$ python -q
>>> import numpy as np
>>> np.set_printoptions(precision=3, suppress=True, linewidth=200)
>>> def rd(a):
...     return np.round(a, 3) + 0
... 
>>> E = np.loadtxt("m.csv", delimiter=",")
>>> rd(E)
array([[-0.805,  0.88 , -0.145, -0.217],
       [ 0.88 , -3.351, -0.508,  2.736],
       [-0.145, -0.508,  7.365,  2.532],
       [-0.217,  2.736,  2.532, -2.209]])
>>> rd(np.linalg.norm(E, axis=0))
array([1.221, 4.444, 7.806, 4.338])
>>> np.linalg.norm(E, axis=1).argmax()
np.int64(2)
>>> rd(np.linalg.norm(E) ** 2 / np.linalg.norm(E, 2) ** 2)
np.float64(1.578)
>>> rd(np.linalg.norm(E[1] - E[3]))
np.float64(8.482)
>>> rd(np.linalg.norm(E[1], 1)), rd(np.linalg.norm(E[1], np.inf))
(np.float64(7.475), np.float64(3.351))
>>> def softmax(z):
...     e = np.exp(z - z.max(axis=-1, keepdims=True))
...     return e / e.sum(axis=-1, keepdims=True)
... 
>>> rd(softmax(E).sum(axis=1))
array([1., 1., 1., 1.])
>>> rd(softmax(E[2]))
array([0.001, 0.   , 0.991, 0.008])
>>> rd(softmax(10 * E[2]))
array([0., 0., 1., 0.])
>>> scores = E @ E.T / np.sqrt(4)
>>> print(rd(softmax(scores)))
[[0.327 0.019 0.058 0.596]
 [0.    0.999 0.001 0.   ]
 [0.    0.    1.    0.   ]
 [0.    0.    0.028 0.972]]
>>> softmax(scores).round(6).argmax(axis=1)
array([3, 1, 2, 3])
>>> rd(softmax(scores + np.triu(np.full(scores.shape, -np.inf), 1)))
array([[1.   , 0.   , 0.   , 0.   ],
       [0.   , 1.   , 0.   , 0.   ],
       [0.   , 0.   , 1.   , 0.   ],
       [0.   , 0.   , 0.028, 0.972]])
>>> r0, r1 = E[2], E[0]
>>> rd(r0 @ r0)
np.float64(60.938)
>>> p = (r0 @ r1) / (r0 @ r0) * r0
>>> rd((r1 - p) @ r0)
np.float64(0.0)
>>> print(np.linalg.matrix_rank(np.outer(r0, r1)))
1
>>> evals, V = np.linalg.eigh(E)
>>> x0 = np.array([0, 2, 2, 3])
>>> print(rd(np.linalg.eigvalsh(E[1:, 1:])))
[-5.885 -0.307  7.996]
>>> rd(x0 @ E @ x0 / (x0 @ x0)), evals[0], rd(evals[-1])
(np.float64(3.254), np.float64(-6.0), np.float64(8.0))
